$ python3 -q
>>> import numpy as np
>>> np.set_printoptions(precision=2, suppress=True, linewidth=200, floatmode="fixed")
>>> W0 = np.loadtxt("case0.csv", delimiter=",")
>>> print(W0)
[[-2.00 -1.98  1.99]
 [-2.96 -2.95  2.99]
 [-2.02 -2.03  1.91]
 [-1.03 -1.00  0.93]]
>>> Q = W0.astype(float).copy()
>>> for j in range(3):
...     Q[:, j] -= Q[:, :j] @ (Q[:, :j].T @ Q[:, j])
...     Q[:, j] /= np.linalg.norm(Q[:, j])
... 
>>> print(Q)
[[-0.47  0.33  0.18]
 [-0.70 -0.10  0.51]
 [-0.48 -0.56 -0.67]
 [-0.24  0.75 -0.51]]
>>> print(np.round(Q.T @ Q, 2) + 0)
[[1.00 0.00 0.00]
 [0.00 1.00 0.00]
 [0.00 0.00 1.00]]
>>> rng = np.random.default_rng(57)
>>> lab = rng.permutation(3)
>>> out = W0[:, lab] * rng.choice([-1, 1], 3)
>>> print(out)
[[-2.00 -1.99 -1.98]
 [-2.96 -2.99 -2.95]
 [-2.02 -1.91 -2.03]
 [-1.03 -0.93 -1.00]]
>>> Uu, _, vt = np.linalg.svd(W0.T @ out)
>>> print(np.round(Uu @ vt, 2) + 0)
[[ 1.00  0.00  0.00]
 [ 0.00  0.00  1.00]
 [ 0.00 -1.00  0.00]]
>>> print(lab)
[0 2 1]
>>> out = W0 + rng.integers(-2, 3, (4, 1)) @ rng.integers(-2, 3, (1, 3))
>>> print(out)
[[-4.00  0.02 -2.01]
 [-4.96 -0.95 -1.01]
 [-1.02 -3.03  3.91]
 [-0.03 -2.00  2.93]]
>>> print(np.round(np.linalg.svd(out - W0, compute_uv=False), 2) + 0)
[7.75 0.00 0.00]
>>> print(out - W0)
[[-2.00  2.00 -4.00]
 [-2.00  2.00 -4.00]
 [ 1.00 -1.00  2.00]
 [ 1.00 -1.00  2.00]]
>>> print(np.linalg.matrix_rank(out - W0, tol=1e-8))
1
>>> out @ out
Traceback (most recent call last):
  File "<python-input-20>", line 1, in <module>
    out @ out
    ~~~~^~~~~
ValueError: matmul: Input operand 1 has a mismatch in its core dimension 0, with gufunc signature (n?,k),(k,m?)->(n?,m?) (size 4 is different from 3)
>>> cov = out.T @ out
>>> print(cov)
[[ 41.64   7.78   8.97]
 [  7.78  14.08 -16.79]
 [  8.97 -16.79  28.93]]
>>> print(np.diag(cov))
[41.64 14.08 28.93]
>>> Q, evecs = np.linalg.qr(W0[:, :2])[0], np.linalg.qr(W0[:, 2:])[0]
>>> s = np.linalg.svd(Q.T @ evecs, compute_uv=False)
>>> print(np.round(np.linalg.norm(Q @ Q.T - evecs @ evecs.T, 2), 2))
1.0
>>> print(s)
[1.00]
>>> data = np.array([[-1.5, -1.3, -0.1, -0.1],
...     [0.9, 1.7, -1.9, -0.6],
...     [-1.2, -0.3, -1.0, 0.5]])
>>> print(np.linalg.norm(data, axis=1).argmax())
1
>>> print(round(float(np.linalg.norm(data, "nuc")), 2))
5.8
>>> print(data[0] @ data[1])
-3.31
>>> print(np.linalg.norm(data, axis=1))
[1.99 2.77 1.67]
>>> print(round(np.linalg.norm(data[0] - data[1]), 2))
4.27
>>> W1 = np.array([[1, -2, 2, -2], [2, 1, 1, 0], [-2, -1, 1, 2], [-2, 1, 0, 0]])
>>> coef = np.array([2, 1, 1, 0])
>>> H = np.maximum(data @ W1 + coef, 0)
>>> print(H)
[[ 0.00  2.70  0.00  2.80]
 [11.30  2.20  2.60  0.00]
 [ 1.20  4.60  0.00  0.40]]
>>> print((H > 0).astype(int))
[[0 1 0 1]
 [1 1 1 0]
 [1 1 0 1]]
>>> C = np.array([[-1, -2], [-2, 1], [1, 1], [-1, 0]])
>>> print((H @ C).round(6).argmax(axis=1))
[1 0 1]
>>> print(W1 @ C)
[[ 7 -2]
 [-3 -2]
 [ 3  4]
 [ 0  5]]
>>> m1 = np.load("dump.npy")
>>> print(m1)
[[-2 -2  2  0]
 [-2 -2 -2  2]
 [ 2 -2 -2 -2]
 [ 0  2 -2 -2]]
>>> proj = np.triu(np.array([[1, 1, 1, 1], [1, 1, 2, 0], [3, 2, 0, 3], [0, 0, 2, 3]]), 1) + np.eye(4)
>>> out = proj @ m1 @ np.linalg.inv(proj)
>>> print(np.trace(out), np.trace(m1))
-8.0 -8
>>> ev, evecs = np.linalg.eigh(m1)
>>> print(round(float(ev.sum()), 2), np.trace(m1))
-8.0 -8
>>> print((ev > 1e-8).sum(), (ev < -1e-8).sum())
1 3
>>> print(ev)
[-5.12 -4.00 -2.00  3.12]
>>> print(np.linalg.eigvalsh(m1 + 5 * np.eye(4)))
[-0.12  1.00  3.00  8.12]
>>> print(np.linalg.svd(m1, compute_uv=False))
[5.12 4.00 3.12 2.00]
>>> print(np.linalg.eigvalsh(m1 @ m1))
[ 4.00  9.75 16.00 26.25]
>>> print(np.abs(evecs[:, -1]))
[0.44 0.56 0.56 0.44]
>>> print(np.round(evecs.T @ evecs, 2) + 0)
[[1.00 0.00 0.00 0.00]
 [0.00 1.00 0.00 0.00]
 [0.00 0.00 1.00 0.00]
 [0.00 0.00 0.00 1.00]]
>>> lab = rng.permutation(4)
>>> out = m1[:, lab] * rng.choice([-1, 1], 4)
>>> print(out)
[[ 0  2  2  2]
 [ 2 -2  2  2]
 [-2 -2 -2  2]
 [-2 -2  0 -2]]
>>> Uu, _, vt = np.linalg.svd(m1.T @ out)
>>> print(np.round(Uu @ vt, 2) + 0)
[[ 0.00  0.00 -1.00  0.00]
 [ 0.00  0.00  0.00 -1.00]
 [ 0.00  1.00  0.00  0.00]
 [ 1.00  0.00  0.00  0.00]]
>>> print(lab)
[3 2 0 1]
>>> lab = rng.permutation(4)
>>> print(lab)
[2 1 0 3]
>>> out = m1[lab][:, lab]
>>> print(np.sort(np.abs(np.linalg.eigvals(out))))
[2.00 3.12 4.00 5.12]
>>> print(np.trace(out))
-8
>>> Uu, s, vt = np.linalg.svd(m1, full_matrices=False)
>>> print(np.abs(vt[0]))
[0.56 0.44 0.44 0.56]
>>> print(Uu.shape, s.shape, vt.shape)
(4, 4) (4,) (4, 4)
>>> print(s)
[5.12 4.00 3.12 2.00]
>>> print(round(float(np.sqrt((s ** 2).sum())), 2), round(np.linalg.norm(m1), 2))
7.48 7.48
>>> print(np.round(Uu.T @ Uu, 2) + 0)
[[1.00 0.00 0.00 0.00]
 [0.00 1.00 0.00 0.00]
 [0.00 0.00 1.00 0.00]
 [0.00 0.00 0.00 1.00]]
>>> print(np.cumsum(s ** 2) / np.sum(s ** 2))
[0.47 0.75 0.93 1.00]
>>> print(np.abs(Uu[:, 0]).round(6).argmax())
0
>>> print(np.round(Uu.T @ m1 @ vt.T, 2) + 0)
[[5.12 0.00 0.00 0.00]
 [0.00 4.00 0.00 0.00]
 [0.00 0.00 3.12 0.00]
 [0.00 0.00 0.00 2.00]]
>>> print(s / s[0])
[1.00 0.78 0.61 0.39]
>>> Q, _ = np.linalg.qr(np.array([[0.6, 0.1], [0.4, -0.8]]))
>>> arr = -1 * Q
>>> print(arr)
[[ 0.83  0.55]
 [ 0.55 -0.83]]
>>> print(np.linalg.svd(arr, compute_uv=False))
[1.00 1.00]
>>> print(np.round(arr @ arr.T, 2) + 0)
[[1.00 0.00]
 [0.00 1.00]]
>>> print(np.round(arr.T @ arr, 2) + 0)
[[1.00 0.00]
 [0.00 1.00]]
>>> vec = np.array([3, 2])
>>> y = arr @ vec
>>> coef, lr = np.zeros(2), 1 / np.linalg.norm(arr, 2) ** 2
>>> for i in range(6):
...     coef -= lr * arr.T @ (arr @ coef - y)
...     if i % 1 == 0: print(i, round(np.linalg.norm(arr @ coef - y), 2))
... 
0 0.0
1 0.0
2 0.0
3 0.0
4 0.0
5 0.0
>>> print(coef)
[3.00 2.00]
>>> print(round(float(np.linalg.cond(arr)), 2))
1.0
>>> ev, evecs = np.linalg.eigh(arr)
>>> vec = np.array([0, -3])
>>> print(np.linalg.eigvalsh(arr[1:, 1:]))
[-0.83]
>>> print(np.round(evecs * np.abs(ev) @ evecs.T, 2) + 0)
[[1.00 0.00]
 [0.00 1.00]]
>>> print(round(float(vec @ arr @ vec), 2))
-7.49
>>> proj = np.triu(np.array([[0, 2], [3, 4]]), 1) + np.eye(2)
>>> out = proj @ arr @ np.linalg.inv(proj)
>>> print(np.linalg.matrix_rank(out))
2
>>> mat = np.load("test9.npy")
>>> print(mat)
[[ 1 -2  4 -8]
 [ 1 -1  1 -1]
 [ 1  0  0  0]
 [ 1  1  1  1]]
>>> print(mat @ mat)
[[ -5  -8  -6 -14]
 [  0  -2   2  -8]
 [  1  -2   4  -8]
 [  4  -2   6  -8]]
>>> print(np.trace(mat))
1
>>> print(np.allclose(mat, mat.T))
False
>>> print(np.sort(np.abs(np.linalg.eigvals(mat))))
[0.71 1.44 3.43 3.43]
>>> u = np.array([0, -2, -1, 3])
>>> out = mat + np.outer(u, np.eye(4)[0])
>>> print(np.linalg.matrix_rank(out - mat))
1
>>> print(round(np.linalg.det(out) / np.linalg.det(mat), 2), np.round(1 + np.linalg.solve(mat, u)[0], 2))
0.0 0.0
>>> Q, evecs = np.linalg.qr(mat[:, :2])[0], np.linalg.qr(mat[:, 2:])[0]
>>> s = np.linalg.svd(Q.T @ evecs, compute_uv=False)
>>> print(s)
[0.93 0.83]
>>> print(np.einsum("ij,ji->", mat, mat))
-11
>>> print(np.round(np.linalg.det(2 * mat), 2), round(float(np.linalg.det(mat)), 2))
192.0 12.0
>>> print(np.einsum("ii->", mat))
1
>>> blk = np.stack([mat, 3 * mat, mat[::-1]])
>>> print(blk.sum(axis=0))
[[  5  -7  17 -31]
 [  5  -4   4  -4]
 [  5  -1   1  -1]
 [  5   2   8  -4]]
>>> print(np.linalg.matrix_rank(blk))
[4 4 4]
>>> print(np.linalg.matrix_rank(blk.reshape(3, -1)))
2
>>> print(np.einsum("bij,cij->bc", blk, blk))
[[ 94 282  -8]
 [282 846 -24]
 [ -8 -24  94]]
>>> print(blk.shape)
(3, 4, 4)
>>> print(np.linalg.det(blk))
[ 12.00 972.00  12.00]
>>> M = np.loadtxt("sample3.csv", delimiter=",")
>>> print(M)
[[-2.00 -3.00 -3.00]
 [-3.00 -2.00 -3.00]
 [-3.00 -3.00 -2.00]]
>>> print(np.linalg.norm(M, axis=1).argmax())
0
>>> print(round(np.linalg.norm(M[0], 1), 2), round(float(np.linalg.norm(M[0], np.inf)), 2))
8.0 3.0
>>> print(np.linalg.norm(M, axis=0))
[4.69 4.69 4.69]
